$ python -q
>>> import numpy as np
>>> np.set_printoptions(precision=2, suppress=True, linewidth=160, legacy="1.25")
>>> def rnd(a):
...     return np.round(a, 2) + 0
... 
>>> W0 = np.load("test6.npy")
>>> W0
array([[15,  3,  0,  2,  2],
       [10,  2,  0,  3,  2],
       [10,  2,  1,  1,  0]])
>>> Uu, sigma, VT = np.linalg.svd(W0)
>>> rnd(sigma)
array([21.44,  2.09,  0.92])
>>> print(np.argmax(sigma[:-1] / (sigma[1:] + 1e-6)) + 1)
1
>>> Y = Uu[:, :1] @ np.diag(sigma[:1]) @ VT[:1]
>>> rnd(np.abs(W0 - Y).max())
1.29
>>> np.linalg.matrix_rank(W0, rtol=0.05)
2
>>> feats = np.array([[0, 3, 3], [0, 0, 0], [0, 0, 4]])
>>> Y = np.array([[1, -3, 4], [1, 2, 2], [4, -1, 4], [0, -2, -5], [3, 1, -5]])
>>> np.einsum("ij,ij->i", W0, W0)
array([242, 117, 106])
>>> np.linalg.matrix_rank(np.vstack([W0, Y.T]))
5
>>> print(np.einsum("ij->j", W0))
[35  7  1  6  4]
>>> np.vstack([W0, Y.T]).shape
(6, 5)
>>> rng = np.random.default_rng(3656)
>>> t = rng.uniform(0, 2 * np.pi, 17)
>>> O, _ = np.linalg.qr(np.array([[0.3, -0.3], [2.0, 0.7], [0.8, 0.1], [-0.1, 1.7]]))
>>> E = 3 * np.c_[np.cos(t), np.sin(t)] @ O.T
>>> rnd(E)
array([[ 0.38, -1.52, -0.34, -2.54],
       [-0.01,  2.46,  0.81,  1.52],
       [ 0.4 , -1.45, -0.31, -2.58],
       [ 0.76,  1.31,  0.77, -2.47],
       [-0.58, -2.54, -1.11,  1.  ],
       [-0.29,  1.81,  0.47,  2.33],
       [ 0.57,  2.57,  1.11, -0.93],
       [-0.68, -2.22, -1.04,  1.6 ],
       [-0.27,  1.89,  0.51,  2.26],
       [-0.51, -2.67, -1.12,  0.62],
       [ 0.66, -0.15,  0.24, -2.91],
       [ 0.01,  2.49,  0.83,  1.45],
       [ 0.05,  2.56,  0.88,  1.3 ],
       [-0.01,  2.46,  0.81,  1.52],
       [ 0.71,  2.05,  1.  , -1.82],
       [ 0.55, -0.79, -0.02, -2.84],
       [ 0.28,  2.76,  1.05,  0.44]])
>>> np.linalg.cond(E) > 100
True
>>> mat = np.load("dump.npy")
>>> rnd(mat)
array([[ 0.67,  0.05, -0.47],
       [ 0.05,  0.99,  0.08],
       [-0.47,  0.08,  0.34]])
>>> lab = rng.permutation(3)
>>> lab
array([2, 1, 0])
>>> Y = feats[lab][:, lab]
>>> print(np.allclose(Y, feats))
False
>>> rnd(np.linalg.det(Y)), rnd(np.linalg.det(feats[lab]))
(0.0, 0.0)
>>> rnd(np.sort(np.abs(np.linalg.eigvals(mat))))
array([0., 1., 1.])
>>> assert mat == mat.T
Traceback (most recent call last):
  File "<python-input-31>", line 1, in <module>
    assert mat == mat.T
           ^^^^^^^^^^^^
ValueError: The truth value of an array with more than one element is ambiguous. Use a.any() or a.all()
>>> (mat - mat.T) / 2
array([[0., 0., 0.],
       [0., 0., 0.],
       [0., 0., 0.]])
>>> np.linalg.determinant(mat)
Traceback (most recent call last):
  File "<python-input-33>", line 1, in <module>
    np.linalg.determinant(mat)
    ^^^^^^^^^^^^^^^^^^^^^
AttributeError: module 'numpy.linalg' has no attribute 'determinant'
>>> rk = np.linalg.matrix_rank(feats)
>>> rk
2
>>> N = np.linalg.svd(feats)[2][rk:].T
>>> N[:, 0] / N[np.abs(N[:, 0]).round(6).argmax(), 0]
array([ 1., -0., -0.])
>>> [int(np.linalg.matrix_rank(feats[:i])) for i in range(1, len(feats) + 1)]
[1, 1, 2]
>>> [int(np.linalg.matrix_rank(feats[:, :j + 1])) for j in range(3)]
[0, 1, 2]
>>> print(N.shape)
(3, 1)
>>> A = np.loadtxt("x.csv", delimiter=",")
>>> A
array([[ 2., -2.,  1.,  1.],
       [-2.,  2., -2.,  1.],
       [ 1., -2.,  2., -2.],
       [ 1.,  1., -2.,  2.]])
>>> rnd(np.abs(np.linalg.eigvals(feats)).max())
4.0
>>> (feats + feats.T) / 2
array([[0. , 1.5, 1.5],
       [1.5, 0. , 0. ],
       [1.5, 0. , 4. ]])
>>> feats @ feats
array([[ 0,  0, 12],
       [ 0,  0,  0],
       [ 0,  0, 16]])
>>> np.linalg.matrix_power(feats, 2)
array([[ 0,  0, 12],
       [ 0,  0,  0],
       [ 0,  0, 16]])
>>> (feats - feats.T) / 2
array([[ 0. ,  1.5,  1.5],
       [-1.5,  0. ,  0. ],
       [-1.5,  0. ,  0. ]])
>>> print(rnd(np.linalg.det(feats)))
0.0
>>> vals, evecs = np.linalg.eigh(A)
>>> rnd(evecs.T @ A @ evecs)
array([[-0.85,  0.  ,  0.  ,  0.  ],
       [ 0.  , -0.3 ,  0.  ,  0.  ],
       [ 0.  ,  0.  ,  3.3 ,  0.  ],
       [ 0.  ,  0.  ,  0.  ,  5.85]])
>>> rnd(evecs.T @ evecs)
array([[1., 0., 0., 0.],
       [0., 1., 0., 0.],
       [0., 0., 1., 0.],
       [0., 0., 0., 1.]])
>>> rnd(np.linalg.eigvalsh(A + 2 * np.eye(4)))
array([1.15, 1.7 , 5.3 , 7.85])
>>> rnd(evecs @ np.diag(vals) @ evecs.T)
array([[ 2., -2.,  1.,  1.],
       [-2.,  2., -2.,  1.],
       [ 1., -2.,  2., -2.],
       [ 1.,  1., -2.,  2.]])
>>> (vals > 1e-8).sum(), (vals < -1e-8).sum()
(2, 2)
>>> rnd(np.linalg.eigvalsh(A @ A))
array([ 0.09,  0.73, 10.91, 34.27])
>>> print(rnd(np.poly(A)))
[ 1. -8.  9. 20.  5.]
>>> print(rnd(np.linalg.det(A.T)))
5.0
>>> rnd(np.linalg.det(2 * A)), rnd(np.linalg.det(A))
(80.0, 5.0)
>>> np.einsum("ij,ji->", A, A)
46.0
>>> J = np.loadtxt("m.csv", delimiter=",")
>>> rnd(J)
array([[ 0.63,  0.41,  0.08,  0.16, -0.19],
       [ 0.41,  0.54, -0.12, -0.23,  0.12],
       [ 0.08, -0.12,  0.89, -0.19, -0.2 ],
       [ 0.16, -0.23, -0.19,  0.68, -0.32],
       [-0.19,  0.12, -0.2 , -0.32,  0.26]])
>>> x = np.array([1, 2, 1, 2, -1])
>>> rnd(np.eye(5) - J)
array([[ 0.37, -0.41, -0.08, -0.16,  0.19],
       [-0.41,  0.46,  0.12,  0.23, -0.12],
       [-0.08,  0.12,  0.11,  0.19,  0.2 ],
       [-0.16,  0.23,  0.19,  0.32,  0.32],
       [ 0.19, -0.12,  0.2 ,  0.32,  0.74]])
>>> rnd(J @ x)
array([ 2.03,  0.79,  0.56,  1.19, -1.06])
>>> W1 = np.array([[0, -1, 2, 2],
...     [2, 0, -1, -1],
...     [2, -2, 0, 0],
...     [1, -1, 1, 0],
...     [1, -1, -1, -2]])
>>> c = np.array([-6, 2, -6, -5])
>>> hid = np.maximum(J @ W1 + c, 0)
>>> (hid > 0).mean(axis=0)
array([0., 1., 0., 0.])
>>> rnd(hid)
array([[0.  , 1.23, 0.  , 0.  ],
       [0.  , 1.95, 0.  , 0.  ],
       [0.  , 0.53, 0.  , 0.  ],
       [0.  , 1.85, 0.  , 0.  ],
       [0.  , 2.65, 0.  , 0.  ]])
>>> np.linalg.matrix_rank(hid)
1
>>> W2 = np.array([[-6, -7, 2], [7, 8, -7], [-1, -7, 5], [-7, 1, -8]])
>>> rnd(hid @ W2)
array([[  8.64,   9.87,  -8.64],
       [ 13.66,  15.61, -13.66],
       [  3.68,   4.2 ,  -3.68],
       [ 12.94,  14.78, -12.94],
       [ 18.57,  21.23, -18.57]])
>>> W1 @ W2
array([[-23, -20,   1],
       [ -4,  -8,   7],
       [-26, -30,  18],
       [-14, -22,  14],
       [  2, -10,  20]])
>>> print((hid @ W2).round(6).argmax(axis=1))
[1 1 1 1 1]
>>> np.unique(hid.round(6), axis=0).shape
(5, 4)
>>> np.linalg.lstsq(hid[:-1].T, hid[-1])[2]
1
>>> print(rnd(np.trace(np.linalg.pinv(hid) @ hid)))
1.0
>>> x = np.array([5, 2, -3, 1, 4])
>>> print(np.linalg.norm(J @ x) <= np.linalg.norm(J, 2) * np.linalg.norm(x) + 1e-9)
True
>>> rnd(np.einsum("ij,j->i", J, x))
array([ 3.13,  3.72, -3.51,  0.3 ,  0.62])
>>> rnd(J @ np.eye(5)[3])
array([ 0.16, -0.23, -0.19,  0.68, -0.32])
>>> print(rnd(J @ (2 * x)))
[ 6.27  7.43 -7.02  0.61  1.25]
>>> arr = np.load("out19.npy")
>>> arr
array([[ 1,  0,  0,  0],
       [-1, -3,  0,  0],
       [-1, -2, -1,  0],
       [ 2, -2,  1,  2]])
>>> np.allclose(arr, arr.T)
False
>>> rnd(np.abs(np.linalg.eigvals(arr)).max())
3.0
>>> print(np.trace(arr))
-1
>>> rnd(np.linalg.det(arr))
6.0
>>> print(np.allclose(arr @ arr.T, arr.T @ arr))
False
>>> np.linalg.determinant(arr)
Traceback (most recent call last):
  File "<python-input-90>", line 1, in <module>
    np.linalg.determinant(arr)
    ^^^^^^^^^^^^^^^^^^^^^
AttributeError: module 'numpy.linalg' has no attribute 'determinant'
>>> assert arr == arr.T
Traceback (most recent call last):
  File "<python-input-91>", line 1, in <module>
    assert arr == arr.T
           ^^^^^^^^^^^^
ValueError: The truth value of an array with more than one element is ambiguous. Use a.any() or a.all()
>>> x = np.array([-3, 4, -1, -4])
>>> target = arr @ x
>>> c, lr = np.zeros(4), 1 / np.linalg.norm(arr, 2) ** 2
>>> for i in range(6):
...     c -= lr * arr.T @ (arr @ c - target)
...     if i % 1 == 0: print(i, round(np.linalg.norm(arr @ c - target), 2))
... 
0 5.14
1 2.11
2 1.0
3 0.66
4 0.58
5 0.55
>>> rnd(c)
array([-3.18,  4.18, -1.53, -3.3 ])
>>> rnd(np.linalg.cond(arr))
7.65
>>> vals, evecs = np.linalg.eig(arr)
>>> rnd(np.sort(np.linalg.eigvals(arr.T)))
array([-3., -1.,  1.,  2.])
>>> print(rnd(np.sort(np.linalg.eigvals(arr @ arr))))
[1. 1. 4. 9.]
>>> t = rng.uniform(0, 2 * np.pi, 14)
>>> O, _ = np.linalg.qr(np.array([[0.5, -0.1], [1.3, -1.3], [0.6, 0.6]]))
>>> data = 5 * np.c_[np.cos(t), np.sin(t)] @ O.T
>>> rnd(data)
array([[-1.87, -2.21, -4.08],
       [-0.78,  2.64, -4.17],
       [ 1.06,  4.88, -0.2 ],
       [-1.88, -2.76, -3.72],
       [ 0.52,  4.68, -1.69],
       [-1.6 , -0.08, -4.74],
       [ 1.66,  4.25,  2.03],
       [ 0.67, -2.9 ,  4.02],
       [-1.48,  0.47, -4.75],
       [-1.22,  1.42, -4.64],
       [-1.88, -2.5 , -3.9 ],
       [ 0.62, -3.  ,  3.95],
       [-0.05,  4.04, -2.95],
       [-1.54,  0.2 , -4.75]])
>>> Uu, sigma, VT = np.linalg.svd(data)
>>> np.argmax(sigma[:-1] / (sigma[1:] + 1e-6)) + 1
2
>>> Y = Uu[:, :2] @ np.diag(sigma[:2]) @ VT[:2]
>>> rnd(Y)
array([[-1.87, -2.21, -4.08],
       [-0.78,  2.64, -4.17],
       [ 1.06,  4.88, -0.2 ],
       [-1.88, -2.76, -3.72],
       [ 0.52,  4.68, -1.69],
       [-1.6 , -0.08, -4.74],
       [ 1.66,  4.25,  2.03],
       [ 0.67, -2.9 ,  4.02],
       [-1.48,  0.47, -4.75],
       [-1.22,  1.42, -4.64],
       [-1.88, -2.5 , -3.9 ],
       [ 0.62, -3.  ,  3.95],
       [-0.05,  4.04, -2.95],
       [-1.54,  0.2 , -4.75]])
>>> rnd(np.linalg.norm(data - Y) / np.linalg.norm(data))
0.0
>>> print(rnd(np.linalg.norm(data - Y, 2)), rnd(sigma[2]))
0.0 0.0
